$ python -q
>>> import numpy as np
>>> import numpy.linalg as la
>>> np.set_printoptions(precision=3, suppress=True, linewidth=120, sign=" ")
>>> tidy = lambda a: np.round(a, 3) + 0
>>> rng = np.random.default_rng(6259)
>>> M = np.array([[3, 1, -2, 5, -4],
...     [-1, 0, -1, 3, 4],
...     [4, 3, 4, 4, 3],
...     [2, -2, 1, -5, -1],
...     [4, -3, 5, -1, 3],
...     [-3, -4, 4, -4, -4],
...     [4, 2, 4, -2, -1],
...     [5, 5, -1, -5, 2],
...     [4, 2, 3, 0, -5],
...     [0, 4, 1, 5, 5],
...     [4, 2, 2, -4, 3]]) * (rng.random((11, 5)) < 0.3)
>>> M
array([[ 0,  0, -2,  0,  0],
       [-1,  0, -1,  3,  0],
       [ 4,  0,  4,  4,  3],
       [ 0, -2,  1, -5, -1],
       [ 4, -3,  0, -1,  3],
       [ 0,  0,  4,  0,  0],
       [ 4,  0,  4, -2,  0],
       [ 0,  0,  0,  0,  0],
       [ 4,  0,  0,  0,  0],
       [ 0,  0,  0,  0,  0],
       [ 4,  0,  0,  0,  0]])
>>> Xs = M - M.mean(axis=0)
>>> evecs = la.svd(Xs)[2][:4]
>>> Y = Xs - Xs @ evecs.T @ evecs
>>> la.norm(Y, axis=1).round(6).argmax()
np.int64(1)
>>> tidy(la.norm(Y) / la.norm(Xs))
np.float64(0.064)
>>> tidy(np.cov(Xs @ evecs.T, rowvar=False))
array([[ 7.117,  0.   ,  0.   ,  0.   ],
       [ 0.   ,  5.743,  0.   ,  0.   ],
       [ 0.   ,  0.   ,  3.307,  0.   ],
       [ 0.   ,  0.   ,  0.   ,  1.306]])
>>> x0 = np.array([0, 5, 9, 4, 6])
>>> y = M @ x0
>>> c, lr = np.zeros(5), 1 / la.norm(M, 2) ** 2
>>> for i in range(50):
...     c -= lr * M.T @ (M @ c - y)
...     if i % 10 == 0: print(i, round(la.norm(M @ c - y), 3))
... 
0 38.101
10 5.406
20 4.627
30 4.151
40 3.738
>>> tidy(c)
array([ 0.19 ,  2.871,  9.228,  5.045,  3.946])
>>> m1 = np.load("x.npy")
>>> m1
array([[ 0.4  ,  0.5  ,  7.863, -2.7  ],
       [ 1.2  , -0.3  ,  2.512, -0.8  ],
       [-0.5  ,  1.4  ,  1.321, -0.4  ],
       [ 2.2  ,  0.9  ,  3.001, -1.   ],
       [-1.5  ,  0.6  ,  6.04 , -2.   ],
       [ 0.9  , -1.4  , -3.389,  1.1  ],
       [ 1.3  ,  0.2  ,  1.469, -0.5  ],
       [ 1.2  , -1.4  ,  1.043, -0.4  ],
       [ 0.1  , -1.   ,  0.265, -0.1  ],
       [-0.2  ,  2.6  , -0.373,  0.1  ]])
>>> th = np.radians(180)
>>> r_ = np.eye(4)
>>> r_[3, 3] = r_[1, 1] = np.cos(th)
>>> r_[3, 1], r_[1, 3] = -np.sin(th), np.sin(th)
>>> tidy(r_)
array([[ 1.,  0.,  0.,  0.],
       [ 0., -1.,  0.,  0.],
       [ 0.,  0.,  1.,  0.],
       [ 0.,  0.,  0., -1.]])
>>> Y = m1 @ r_.T
>>> np.allclose(m1 @ m1.T, Y @ Y.T)
True
>>> np.allclose(la.norm(m1, axis=1), la.norm(Y, axis=1))
True
>>> tidy(Y)
array([[ 0.4  , -0.5  ,  7.863,  2.7  ],
       [ 1.2  ,  0.3  ,  2.512,  0.8  ],
       [-0.5  , -1.4  ,  1.321,  0.4  ],
       [ 2.2  , -0.9  ,  3.001,  1.   ],
       [-1.5  , -0.6  ,  6.04 ,  2.   ],
       [ 0.9  ,  1.4  , -3.389, -1.1  ],
       [ 1.3  , -0.2  ,  1.469,  0.5  ],
       [ 1.2  ,  1.4  ,  1.043,  0.4  ],
       [ 0.1  ,  1.   ,  0.265,  0.1  ],
       [-0.2  , -2.6  , -0.373, -0.1  ]])
